$ ipython --no-banner

In [1]: import numpy as np

In [2]: np.set_printoptions(precision=1, suppress=True, linewidth=140)

In [3]: data = np.load("arr.npy")

In [4]: print(data)
[[ 2 -3  1]
 [-1 13 -1]
 [-3 -3 12]]

In [5]: x0 = np.array([-3, 0, -4])

In [6]: y = data @ x0

In [7]: print(y)
[-10   7 -39]

In [8]: print(np.linalg.solve(data, y + data[:, 2]))
[-3.  0. -3.]

In [9]: M = np.load("block4.npy")

In [10]: print(M)
[[ 0.5 -0.5  0.2]
 [-0.5  0.4 -0.2]
 [ 0.2 -0.2  0.1]]

In [11]: # rows and columns are dependent

In [12]: rank = np.linalg.matrix_rank(M)

In [13]: print(rank)
1

In [14]: null = np.linalg.svd(M)[2][rank:].T

In [15]: print(null @ null.T)
[[ 0.5  0.5 -0.2]
 [ 0.5  0.6  0.2]
 [-0.2  0.2  0.9]]

In [16]: print([int(np.linalg.matrix_rank(M[:i])) for i in range(1, len(M) + 1)])
[1, 1, 1]

In [17]: print(np.round(M @ null, 1) + 0)
[[0. 0.]
 [0. 0.]
 [0. 0.]]

In [18]: print(np.allclose(M @ null, 0))
True

In [19]: print(null.shape)
(3, 2)

In [20]: print([int(np.linalg.matrix_rank(np.delete(M, i, axis=0))) for i in range(3)])
[1, 1, 1]

In [21]: W0 = np.load("layer9.npy")

In [22]: print(W0)
[[ 1  0  0  0]
 [ 2  1  0  0]
 [ 2  2  1  0]
 [-2  4  5  1]]

In [23]: print(np.trace(W0))
4

In [24]: print((W0 + W0.T) / 2)
[[ 1.   1.   1.  -1. ]
 [ 1.   1.   1.   2. ]
 [ 1.   1.   1.   2.5]
 [-1.   2.   2.5  1. ]]

In [25]: print(np.round(np.linalg.det(W0), 1))
1.0

In [26]: print(np.sort(np.abs(np.linalg.eigvals(W0))))
[1. 1. 1. 1.]

In [27]: print((W0 - W0.T) / 2)
[[ 0.  -1.  -1.   1. ]
 [ 1.   0.  -1.  -2. ]
 [ 1.   1.   0.  -2.5]
 [-1.   2.   2.5  0. ]]
